In [1]: import numpy as np

In [2]: from numpy import linalg as LA

In [3]: np.set_printoptions(precision=2, suppress=True, linewidth=100, legacy="1.25")

In [4]: def tidy(a):
   ...:     return np.round(a, 2) + 0
   ...: 

In [5]: E = np.load("block3.npy")

In [6]: print(E)
[[ 6  6  6  0  0  0]
 [ 6 -2 -2  0  0  0]
 [ 0 -6  2  0  0  0]
 [ 6  6  6  0  0  0]
 [ 6 -2 -2  0  0  0]
 [ 0 -6  2  0  0  0]]

In [7]: # rows and columns are dependent

In [8]: tidy(E @ LA.pinv(E) @ E)
Out[8]: 
array([[ 6.,  6.,  6.,  0.,  0.,  0.],
       [ 6., -2., -2.,  0.,  0.,  0.],
       [ 0., -6.,  2.,  0.,  0.,  0.],
       [ 6.,  6.,  6.,  0.,  0.,  0.],
       [ 6., -2., -2.,  0.,  0.,  0.],
       [ 0., -6.,  2.,  0.,  0.,  0.]])

In [9]: np.allclose(E[:-1].T @ LA.lstsq(E[:-1].T, E[-1])[0], E[-1])
Out[9]: True

In [10]: tidy(np.trace(LA.pinv(E) @ E))
Out[10]: 3.0

In [11]: rng = np.random.default_rng(30)

In [12]: idx = rng.permutation(6)

In [13]: idx
Out[13]: array([0, 4, 1, 5, 3, 2])

In [14]: Y = E[idx][:, idx]

In [15]: tidy(np.sort(np.abs(LA.eigvals(Y))))
Out[15]: array([0.  , 0.  , 0.  , 7.12, 7.12, 7.57])

In [16]: np.trace(Y)
Out[16]: 6

In [17]: C2 = E.T @ E

In [18]: np.trace(C2), (E ** 2).sum()
Out[18]: (384, 384)

In [19]: print(tidy(LA.svd(E, compute_uv=False) ** 2))
[233.52  99.93  50.55   0.     0.     0.  ]

In [20]: LA.matrix_rank(C2)
Out[20]: 3

In [21]: np.allclose(C2, C2.T)
Out[21]: True

In [22]: print(np.diag(C2))
[144 152  88   0   0   0]

In [23]: print(tidy(LA.eigvalsh(C2)[::-1]))
[233.52  99.93  50.55   0.     0.     0.  ]
